% ipython --no-banner

In [1]: import numpy as np

In [2]: np.set_printoptions(precision=3, suppress=True, linewidth=160, sign=" ")

In [3]: out = np.array([[2]])

In [4]: W2 = np.array([[7, 4, 9, 3, -9, -8, -4, -5, -2, -1],
   ...:     [-9, 8, 4, 8, 0, -2, -4, -6, -4, -4],
   ...:     [-5, 1, 1, -4, 0, -8, -3, -8, 8, -2],
   ...:     [-5, -3, -7, -3, 1, 7, 7, -5, 2, 4],
   ...:     [-6, -8, -7, -6, -2, 9, 6, 0, 9, -1],
   ...:     [-8, -8, -5, 0, 0, 6, -9, -8, -9, -2],
   ...:     [-6, -2, -6, -2, -9, 9, 4, -4, -4, 6],
   ...:     [3, 1, 8, 3, -8, 6, 2, 3, 5, -4],
   ...:     [6, -2, 1, 4, -5, 6, 3, 4, 4, 7],
   ...:     [-7, -2, -9, -3, -9, -8, 0, -4, -9, -2]])

In [5]: E = np.block([[out, np.zeros((1, 10))], [np.zeros((10, 1)), W2]])

In [6]: E
Out[6]: 
array([[ 2.,  0.,  0.,  0.,  0.,  0.,  0.,  0.,  0.,  0.,  0.],
       [ 0.,  7.,  4.,  9.,  3., -9., -8., -4., -5., -2., -1.],
       [ 0., -9.,  8.,  4.,  8.,  0., -2., -4., -6., -4., -4.],
       [ 0., -5.,  1.,  1., -4.,  0., -8., -3., -8.,  8., -2.],
       [ 0., -5., -3., -7., -3.,  1.,  7.,  7., -5.,  2.,  4.],
       [ 0., -6., -8., -7., -6., -2.,  9.,  6.,  0.,  9., -1.],
       [ 0., -8., -8., -5.,  0.,  0.,  6., -9., -8., -9., -2.],
       [ 0., -6., -2., -6., -2., -9.,  9.,  4., -4., -4.,  6.],
       [ 0.,  3.,  1.,  8.,  3., -8.,  6.,  2.,  3.,  5., -4.],
       [ 0.,  6., -2.,  1.,  4., -5.,  6.,  3.,  4.,  4.,  7.],
       [ 0., -7., -2., -9., -3., -9., -8.,  0., -4., -9., -2.]])

In [7]: Q, r_ = np.linalg.qr(E)

In [8]: np.round(Q.T @ Q, 3) + 0
Out[8]: 
array([[ 1.,  0.,  0.,  0.,  0.,  0.,  0.,  0.,  0.,  0.,  0.],
       [ 0.,  1.,  0.,  0.,  0.,  0.,  0.,  0.,  0.,  0.,  0.],
       [ 0.,  0.,  1.,  0.,  0.,  0.,  0.,  0.,  0.,  0.,  0.],
       [ 0.,  0.,  0.,  1.,  0.,  0.,  0.,  0.,  0.,  0.,  0.],
       [ 0.,  0.,  0.,  0.,  1.,  0.,  0.,  0.,  0.,  0.,  0.],
       [ 0.,  0.,  0.,  0.,  0.,  1.,  0.,  0.,  0.,  0.,  0.],
       [ 0.,  0.,  0.,  0.,  0.,  0.,  1.,  0.,  0.,  0.,  0.],
       [ 0.,  0.,  0.,  0.,  0.,  0.,  0.,  1.,  0.,  0.,  0.],
       [ 0.,  0.,  0.,  0.,  0.,  0.,  0.,  0.,  1.,  0.,  0.],
       [ 0.,  0.,  0.,  0.,  0.,  0.,  0.,  0.,  0.,  1.,  0.],
       [ 0.,  0.,  0.,  0.,  0.,  0.,  0.,  0.,  0.,  0.,  1.]])

In [9]: np.abs(np.diag(r_))
Out[9]: array([  2.   ,  20.248,  14.456,  10.27 ,   8.681,  18.093,  16.02 ,   6.272,   8.387,   7.051,   0.454])

In [10]: out = np.array([[-5, 5],
    ...:     [-5, -4],
    ...:     [-2, -3],
    ...:     [5, -3],
    ...:     [-2, -3],
    ...:     [-5, 5],
    ...:     [1, 5],
    ...:     [-2, 2],
    ...:     [-3, 2],
    ...:     [3, 2],
    ...:     [1, -3]])

In [11]: out.T @ E.T
Out[11]: 
array([[ -10.,   49.,   41.,   80.,   15.,   56.,   50.,   60.,   61.,    3.,   20.],
       [  10., -180.,  -50.,  -14.,   95.,  155.,   55.,   28.,  -26.,  -27.,  -35.]])

In [12]: np.vstack([E, out.T]).shape
Out[12]: (13, 11)

In [13]: np.einsum("ij,ij->i", E, E)
Out[13]: array([   4.,  346.,  313.,  248.,  236.,  388.,  419.,  326.,  237.,  208.,  389.])

In [14]: mat = np.loadtxt("dump.csv", delimiter=",")

In [15]: mat
Out[15]: 
array([[ 0.322, -1.231,  0.249,  0.184, -1.208,  0.519, -0.383,  0.763, -0.105, -0.693],
       [ 0.298,  0.328, -1.154, -0.093,  0.296, -0.063,  0.34 ,  0.518,  1.397,  0.097],
       [ 0.525, -0.169,  0.129, -0.392, -0.765,  0.649,  0.047,  0.634,  0.066, -0.429],
       [-0.207, -0.263, -0.718,  0.296,  0.321, -0.186,  0.142,  0.499,  0.032,  0.023],
       [-0.076, -0.117,  0.144, -0.134,  0.118, -0.067,  0.043, -0.001, -0.155, -0.172],
       [-0.487,  0.999,  0.369,  0.006,  0.072, -0.203, -0.216, -0.554,  0.419,  0.39 ],
       [-0.053,  0.885, -0.071, -0.206, -0.013, -1.088, -0.128, -0.558,  0.196,  0.337],
       [ 0.514, -0.093,  0.452, -0.061, -0.333, -0.44 , -0.278,  0.306,  0.192, -0.186]])

In [16]: out = mat / np.linalg.norm(mat, axis=1, keepdims=True)

In [17]: gram = out @ out.T

In [18]: gram[0]
Out[18]: array([ 1.   , -0.221,  0.757, -0.019,  0.091, -0.684, -0.686,  0.459])

In [19]: np.argwhere(np.triu(np.abs(gram) > 0.95, 1))
Out[19]: array([], shape=(0, 2), dtype=int64)

In [20]: (np.abs(gram) > 0.9).astype(int)
Out[20]: 
array([[ 1,  0,  0,  0,  0,  0,  0,  0],
       [ 0,  1,  0,  0,  0,  0,  0,  0],
       [ 0,  0,  1,  0,  0,  0,  0,  0],
       [ 0,  0,  0,  1,  0,  0,  0,  0],
       [ 0,  0,  0,  0,  1,  0,  0,  0],
       [ 0,  0,  0,  0,  0,  1,  0,  0],
       [ 0,  0,  0,  0,  0,  0,  1,  0],
       [ 0,  0,  0,  0,  0,  0,  0,  1]])

In [21]: (gram - 2 * np.eye(8)).round(6).argmax(axis=1)
Out[21]: array([ 2,  3,  0,  1,  0,  6,  5,  0])

In [22]: out = np.array([[2, 3], [1, 3], [3, 2]])

In [23]: J = np.tile(out, (2, 3))

In [24]: J
Out[24]: 
array([[ 2,  3,  2,  3,  2,  3],
       [ 1,  3,  1,  3,  1,  3],
       [ 3,  2,  3,  2,  3,  2],
       [ 2,  3,  2,  3,  2,  3],
       [ 1,  3,  1,  3,  1,  3],
       [ 3,  2,  3,  2,  3,  2]])

In [25]: # row 3 repeats row 0

In [26]: def softmax(z):
    ...:     e = np.exp(z - z.max(axis=-1, keepdims=True))
    ...:     return e / e.sum(axis=-1, keepdims=True)
    ...: 

In [27]: np.round(softmax(10 * J[1]), 3) + 0
Out[27]: array([ 0.   ,  0.333,  0.   ,  0.333,  0.   ,  0.333])

In [28]: softmax(J[1])
Out[28]: array([ 0.04 ,  0.294,  0.04 ,  0.294,  0.04 ,  0.294])

In [29]: softmax(J).sum(axis=1)
Out[29]: array([ 1.,  1.,  1.,  1.,  1.,  1.])

In [30]: scores = J @ J.T / np.sqrt(6)

In [31]: softmax(scores).round(6).argmax(axis=1)
Out[31]: array([ 0,  0,  2,  0,  0,  2])

In [32]: softmax(scores + np.triu(np.full(scores.shape, -np.inf), 1))
Out[32]: 
array([[ 1.   ,  0.   ,  0.   ,  0.   ,  0.   ,  0.   ],
       [ 0.773,  0.227,  0.   ,  0.   ,  0.   ,  0.   ],
       [ 0.226,  0.006,  0.768,  0.   ,  0.   ,  0.   ],
       [ 0.42 ,  0.036,  0.123,  0.42 ,  0.   ,  0.   ],
       [ 0.374,  0.11 ,  0.032,  0.374,  0.11 ,  0.   ],
       [ 0.113,  0.003,  0.384,  0.113,  0.003,  0.384]])

In [33]: np.linalg.norm(J, axis=1).argmax()
Out[33]: np.int64(0)

In [34]: round(np.linalg.norm(J[3] - J[4]), 3)
Out[34]: np.float64(1.732)

In [35]: np.linalg.norm(J, axis=1)
Out[35]: array([ 6.245,  5.477,  6.245,  6.245,  5.477,  6.245])

In [36]: np.round(np.linalg.norm(J[3], 1), 3), round(float(np.linalg.norm(J[3], np.inf)), 3)
Out[36]: (np.float64(15.0), 3.0)

In [37]: np.linalg.norm(J, axis=0)
Out[37]: array([ 5.292,  6.633,  5.292,  6.633,  5.292,  6.633])

In [38]: J[3] @ J[4]
Out[38]: np.int64(33)

In [39]: np.round(np.linalg.norm(J, "nuc"), 3)
Out[39]: np.float64(18.037)

In [40]: np.round(np.linalg.norm(J, 1), 3), round(np.linalg.norm(J, np.inf), 3)
Out[40]: (np.float64(16.0), np.float64(15.0))

In [41]: rk = np.linalg.matrix_rank(J)

In [42]: rk
Out[42]: np.int64(2)

In [43]: N = np.linalg.svd(J)[2][rk:].T

In [44]: N.shape
Out[44]: (6, 4)

In [45]: np.round(N @ N.T, 3) + 0
Out[45]: 
array([[ 0.667,  0.   , -0.333,  0.   , -0.333,  0.   ],
       [ 0.   ,  0.667,  0.   , -0.333,  0.   , -0.333],
       [-0.333,  0.   ,  0.667,  0.   , -0.333,  0.   ],
       [ 0.   , -0.333,  0.   ,  0.667,  0.   , -0.333],
       [-0.333,  0.   , -0.333,  0.   ,  0.667,  0.   ],
       [ 0.   , -0.333,  0.   , -0.333,  0.   ,  0.667]])

In [46]: np.round(J @ N, 3) + 0
Out[46]: 
array([[ 0.,  0.,  0.,  0.],
       [ 0.,  0.,  0.,  0.],
       [ 0.,  0.,  0.,  0.],
       [ 0.,  0.,  0.,  0.],
       [ 0.,  0.,  0.,  0.],
       [ 0.,  0.,  0.,  0.]])

In [47]: W0 = np.load("run18.npy")

In [48]: W0
Out[48]: 
array([[  1,  -2,  -3,   1,  -2,  -3],
       [ -2,   3,  -1,  -2,   3,  -1],
       [ -1,  -1,  -1,  -1,  -1,  -1],
       [  0,   0,   0,   4,  -8, -12],
       [  0,   0,   0,  -8,  12,  -4],
       [  0,   0,   0,  -4,  -4,  -4]])

In [49]: vec = np.array([4, 1, 9, 3, 0, 2])

In [50]: y = W0 @ vec

In [51]: y
Out[51]: array([-28, -22, -19, -12, -32, -20])

In [52]: np.round(np.linalg.solve(W0.T, W0[3]), 3) + 0
Out[52]: array([ 0.,  0.,  0.,  1.,  0.,  0.])

In [53]: np.linalg.solve(W0, y + W0[:, 2])
Out[53]: array([ 4.,  1., 10.,  3., -0.,  2.])

In [54]: np.linalg.solve(W0, -3 * y)
Out[54]: array([-12.,  -3., -27.,  -9.,  -0.,  -6.])

In [55]: np.linalg.solve(W0, y)
Out[55]: array([ 4.,  1.,  9.,  3., -0.,  2.])

In [56]: np.round(np.linalg.solve(W0, W0[:, 4]), 3) + 0
Out[56]: array([ 0.,  0.,  0.,  0.,  1.,  0.])
